$ ipython --no-banner

In [1]: import numpy as np

In [2]: import numpy.linalg as la

In [3]: np.set_printoptions(precision=2, suppress=True, linewidth=100)

In [4]: M = np.array([[2, 1, 0, 1, 1],
   ...:     [1, 2, 0, 1, 2],
   ...:     [0, 0, 0, 0, 0],
   ...:     [1, 1, 0, 2, 3],
   ...:     [1, 2, 0, 3, 5]])

In [5]: rng = np.random.default_rng(25102)

In [6]: lab = rng.permutation(5)

In [7]: lab
Out[7]: array([4, 1, 2, 0, 3])

In [8]: M2 = M[lab][:, lab]

In [9]: np.diag(M2)
Out[9]: array([5, 2, 0, 2, 2])

In [10]: np.round(np.sort(np.abs(la.eigvals(M2))), 2) + 0
Out[10]: array([0.  , 0.  , 1.  , 1.84, 8.16])

In [11]: round(la.det(M2), 2), round(la.det(M[lab]), 2)
Out[11]: (np.float64(0.0), np.float64(0.0))

In [12]: vals, V = la.eigh(M)

In [13]: vec = np.array([-1, 0, -1, 3, 1])

In [14]: np.round(la.eigvalsh(M[1:, 1:]), 2) + 0
Out[14]: array([0.  , 0.11, 1.17, 7.72])

In [15]: la.cond(M) > 100
Out[15]: np.True_

In [16]: [round(float(x), 2) for x in la.svd(M, compute_uv=False)[:3]]
Out[16]: [8.16, 1.84, 1.0]

In [17]: la.matrix_rank(M, rtol=0.1)
Out[17]: np.int64(3)

In [18]: np.round(la.norm(M, 2) / la.norm(M), 2)
Out[18]: np.float64(0.97)

In [19]: np.argsort(-la.norm(M, axis=0).round(6), kind="stable")[:3]
Out[19]: array([4, 3, 1])

In [20]: th = np.radians(45)

In [21]: Rm = np.eye(5)

In [22]: Rm[1, 1] = Rm[0, 0] = np.cos(th)

In [23]: Rm[1, 0], Rm[0, 1] = -np.sin(th), np.sin(th)

In [24]: Rm
Out[24]: 
array([[ 0.71,  0.71,  0.  ,  0.  ,  0.  ],
       [-0.71,  0.71,  0.  ,  0.  ,  0.  ],
       [ 0.  ,  0.  ,  1.  ,  0.  ,  0.  ],
       [ 0.  ,  0.  ,  0.  ,  1.  ,  0.  ],
       [ 0.  ,  0.  ,  0.  ,  0.  ,  1.  ]])

In [25]: M2 = M @ Rm.T

In [26]: np.abs(M2 - M).max(axis=0)
Out[26]: array([1.12, 1.71, 0.  , 0.  , 0.  ])

In [27]: np.round(la.det(Rm), 2), np.round(np.trace(Rm), 2)
Out[27]: (np.float64(1.0), np.float64(4.41))

In [28]: np.round(la.svd(M, compute_uv=False), 2) + 0, np.round(la.svd(M2, compute_uv=False), 2) + 0
Out[28]: (array([8.16, 1.84, 1.  , 0.  , 0.  ]), array([8.16, 1.84, 1.  , 0.  , 0.  ]))

In [29]: gram = M.T @ M

In [30]: la.matrix_rank(gram)
Out[30]: np.int64(3)

In [31]: (M @ M.T).shape
Out[31]: (5, 5)

In [32]: W0 = np.loadtxt("w.csv", delimiter=",")

In [33]: W0
Out[33]: 
array([[ 1.,  4.,  4., -2.],
       [ 4.,  1.,  0., -2.],
       [ 1., -2.,  2.,  3.],
       [ 9.,  6.,  4., -6.]])

In [34]: r = la.matrix_rank(W0)

In [35]: r
Out[35]: np.int64(3)

In [36]: null = la.svd(W0)[2][r:].T

In [37]: null.shape
Out[37]: (4, 1)

In [38]: np.round(W0 @ null, 2) + 0
Out[38]: 
array([[0.],
       [0.],
       [0.],
       [0.]])

In [39]: [int(la.matrix_rank(W0[:i])) for i in range(1, len(W0) + 1)]
Out[39]: [1, 2, 3, 3]

In [40]: np.allclose(W0 @ null, 0)
Out[40]: True

In [41]: null @ null.T
Out[41]: 
array([[ 0.02,  0.1 , -0.06,  0.1 ],
       [ 0.1 ,  0.43, -0.25,  0.42],
       [-0.06, -0.25,  0.14, -0.24],
       [ 0.1 ,  0.42, -0.24,  0.4 ]])

In [42]: round(np.trace(la.pinv(W0) @ W0), 2)
Out[42]: np.float64(3.0)

In [43]: np.round(W0 @ la.pinv(W0) @ W0, 2) + 0
Out[43]: 
array([[ 1.,  4.,  4., -2.],
       [ 4.,  1.,  0., -2.],
       [ 1., -2.,  2.,  3.],
       [ 9.,  6.,  4., -6.]])

In [44]: np.unique(W0.round(6), axis=0).shape
Out[44]: (4, 4)

In [45]: r0 = np.array([-3, 2, -1])

In [46]: np.array([np.convolve(row, r0, "same") for row in W0])
Out[46]: 
array([[-10.,  -5.,  10.,  -8.],
       [  5.,  -2.,   5.,  -4.],
       [  8., -11.,  -3.,   4.],
       [  0.,  -9.,  20., -16.]])

In [47]: np.polyval(r0, W0[1])
Out[47]: array([-41.,  -2.,  -1., -17.])

In [48]: np.convolve(W0[1], r0)
Out[48]: array([-12.,   5.,  -2.,   5.,  -4.,   2.])

In [49]: K = np.load("a.npy")

In [50]: K
Out[50]: 
array([[ 0.15, -1.36, -1.41],
       [ 0.2 , -1.4 , -1.4 ],
       [ 0.1 , -0.5 ,  0.4 ]])

In [51]: def softmax(z):
    ...:     e = np.exp(z - z.max(axis=-1, keepdims=True))
    ...:     return e / e.sum(axis=-1, keepdims=True)
    ...: 

In [52]: softmax(K).sum(axis=1)
Out[52]: array([1., 1., 1.])

In [53]: S = K @ K.T / np.sqrt(3)

In [54]: softmax(S).round(6).argmax(axis=1)
Out[54]: array([1, 1, 2])

In [55]: softmax(S)
Out[55]: 
array([[0.47, 0.48, 0.05],
       [0.47, 0.48, 0.05],
       [0.31, 0.32, 0.37]])

In [56]: softmax(S)[1] @ K
Out[56]: array([ 0.17, -1.33, -1.31])

In [57]: M2 = np.inv(K)
AttributeError: module 'numpy' has no attribute 'inv'


In [58]: M2 = la.inv(K)

In [59]: round(float(la.det(K) * la.det(M2)), 2)
Out[59]: 1.0

In [60]: la.det(K) * M2
Out[60]: 
array([[-1.26,  1.25, -0.07],
       [-0.22,  0.2 , -0.07],
       [ 0.04, -0.06,  0.06]])

In [61]: np.round(K @ M2, 2) + 0
Out[61]: 
array([[1., 0., 0.],
       [0., 1., 0.],
       [0., 0., 1.]])

In [62]: Q, Rm = la.qr(K)

In [63]: np.round(Q.T @ Q, 2) + 0
Out[63]: 
array([[1., 0., 0.],
       [0., 1., 0.],
       [0., 0., 1.]])

In [64]: Rm
Out[64]: 
array([[-0.27,  1.98,  1.68],
       [ 0.  , -0.36, -0.99],
       [ 0.  ,  0.  ,  0.56]])

In [65]: np.allclose(Rm.T @ Rm, K.T @ K)
Out[65]: True

In [66]: round(float(abs(Rm[0, 0])), 2), round(la.norm(K[:, 0]), 2)
Out[66]: (0.27, np.float64(0.27))

In [67]: r0 = np.array([3, 1, 2])

In [68]: np.cross(K[0, :3], K[1, :3])
Out[68]: array([-0.07, -0.07,  0.06])

In [69]: np.correlate(K[0], K[1], "full")
Out[69]: array([-0.21,  1.69,  3.91,  1.7 , -0.28])

In [70]: np.polyval(r0, K[0])
Out[70]: array([2.22, 6.19, 6.55])

In [71]: mat = 0.5 ** np.abs(np.subtract.outer(np.arange(2), np.arange(2)))

In [72]: mat
Out[72]: 
array([[1. , 0.5],
       [0.5, 1. ]])

In [73]: proj = np.triu(np.array([[2, 3], [2, 3]]), 1) + np.eye(2)

In [74]: M2 = proj @ mat @ la.inv(proj)

In [75]: np.poly(M2)
Out[75]: array([ 1.  , -2.  ,  0.75])

In [76]: X = np.load("case14.npy")

In [77]: X
Out[77]: 
array([[ 1.  ,  0.  ,  0.  ,  0.  ,  0.  ],
       [ 0.  ,  0.57, -0.82,  0.  ,  0.  ],
       [ 0.  ,  0.82,  0.57,  0.  ,  0.  ],
       [ 0.  ,  0.  ,  0.  ,  1.  ,  0.  ],
       [ 0.  ,  0.  ,  0.  ,  0.  ,  1.  ]])

In [78]: vec = np.array([-5, 0, 3, -2, -5])

In [79]: target = X @ vec

In [80]: beta, lr = np.zeros(5), 1 / la.norm(X, 2) ** 2

In [81]: for i in range(6):
    ...:     beta -= lr * X.T @ (X @ beta - target)
    ...:     if i % 2 == 0: print(i, round(la.norm(X @ beta - target), 2))
    ...: 
0 0.0
2 0.0
4 0.0

In [82]: np.round(la.cond(X), 2)
Out[82]: np.float64(1.0)

In [83]: beta.round(2) + 0
Out[83]: array([-5.,  0.,  3., -2., -5.])

In [84]: round(la.norm(X) ** 2 / la.norm(X, 2) ** 2, 2)
Out[84]: np.float64(5.0)

In [85]: round(float(la.norm(X[4], 1)), 2), round(la.norm(X[4], np.inf), 2)
Out[85]: (1.0, np.float64(1.0))

In [86]: round(la.norm(X, "nuc"), 2)
Out[86]: np.float64(5.0)

In [87]: round(float(la.norm(X[4] - X[0])), 2)
Out[87]: 1.41

In [88]: la.norm(X, axis=0)
Out[88]: array([1., 1., 1., 1., 1.])

In [89]: vec = np.ones(2)

In [90]: for _ in range(6):
    ...:     vec = mat @ vec
    ...:     vec /= la.norm(vec)
    ...:     print(round(vec @ mat @ vec, 2))
    ...: 
1.5
1.5
1.5
1.5
1.5
1.5

In [91]: vec
Out[91]: array([0.71, 0.71])

In [92]: round(la.eigvalsh(mat)[-1], 2)
Out[92]: np.float64(1.5)

In [93]: Uu, sig, Vh = la.svd(X, full_matrices=False)

In [94]: np.round(Uu.T @ Uu, 2) + 0
Out[94]: 
array([[1., 0., 0., 0., 0.],
       [0., 1., 0., 0., 0.],
       [0., 0., 1., 0., 0.],
       [0., 0., 0., 1., 0.],
       [0., 0., 0., 0., 1.]])

In [95]: np.cumsum(sig ** 2) / np.sum(sig ** 2)
Out[95]: array([0.2, 0.4, 0.6, 0.8, 1. ])

In [96]: sig
Out[96]: array([1., 1., 1., 1., 1.])

In [97]: np.allclose(Uu * sig @ Vh, X)
Out[97]: True

In [98]: feats = np.load("mat.npy")

In [99]: feats
Out[99]: 
array([[ 42. ,   6. , -28. ,  12. ],
       [  2.1,   1.1,  -0.6,   1.9],
       [  0.6,   0.2,   2.2,   0.1],
       [ -0.5,  -1.8,  -0.4,   0.6],
       [  1.3,  -1.6,  -1. ,   2.5],
       [  1.1,  -1.2,  -1.2,  -0.8],
       [ -1.2,  -1.5,   1.3,  -0.1],
       [  0.7,   0. ,   0.1,   1.6],
       [  0.4,  -0.6,   0.8,   0.5],
       [  2.4,   0.2,  -0.3,  -0.3],
       [ -1.1,   0.3,   1.3,  -0.5],
       [  1.8,   0.3,   0.4,   0.3],
       [ -1.5,  -0.5,   0.6,  -1.5],
       [  0. ,   0.5,  -0.9,  -1.4],
       [  1.7,  -0.8,  -1.2,  -1.2],
       [  1.1,   0.4,   2.1,  -1.9],
       [  0.3,  -0.1,   1.4,   1. ],
       [  0.4,  -0.6,  -1.8,  -0.5],
       [  0.6,  -0.6,   1.3,   0.1],
       [  0.5,   1.1,   0.7,  -0.2],
       [  0.5,  -0.7,  -0.7,   0.2],
       [  1. ,  -0.6,  -1.3,   0.4],
       [ -0.8,  -0.6,   0.7,  -1.6],
       [ -0.3,   0.9,  -1.1,   0.3],
       [ -0.3,   0.9,  -1.8,   0.5],
       [  0.7,   0.8,   1.3,   0.2],
       [  0.6,   0.1,  -0.8,   1.5]])

In [100]: dist = la.norm(feats[:, None] - feats[None], axis=-1)

In [101]: (dist + 1e9 * np.eye(27)).round(6).argmin(axis=1)
Out[101]: 
array([ 1, 26, 25, 20, 26, 14, 10, 26, 18, 11, 12,  9, 22, 17,  5,  2,  8,  5,  8, 25, 21, 20, 12,
       24, 23, 19,  7])

In [102]: np.flatnonzero(dist[10] < dist.mean() / 2)
Out[102]: array([ 2,  3,  6,  7,  8, 10, 12, 13, 15, 16, 18, 19, 20, 22, 23, 25])

In [103]: np.unravel_index(dist.round(6).argmax(), dist.shape)
Out[103]: (np.int64(0), np.int64(12))

In [104]: dist[:5, :5]
Out[104]: 
array([[ 0.  , 49.69, 52.93, 52.52, 50.33],
       [49.69,  0.  ,  3.76,  4.11,  2.91],
       [52.93,  3.76,  0.  ,  3.5 ,  4.44],
       [52.52,  4.11,  3.5 ,  0.  ,  2.69],
       [50.33,  2.91,  4.44,  2.69,  0.  ]])

In [105]: dist.mean(axis=1).argmax()
Out[105]: np.int64(0)
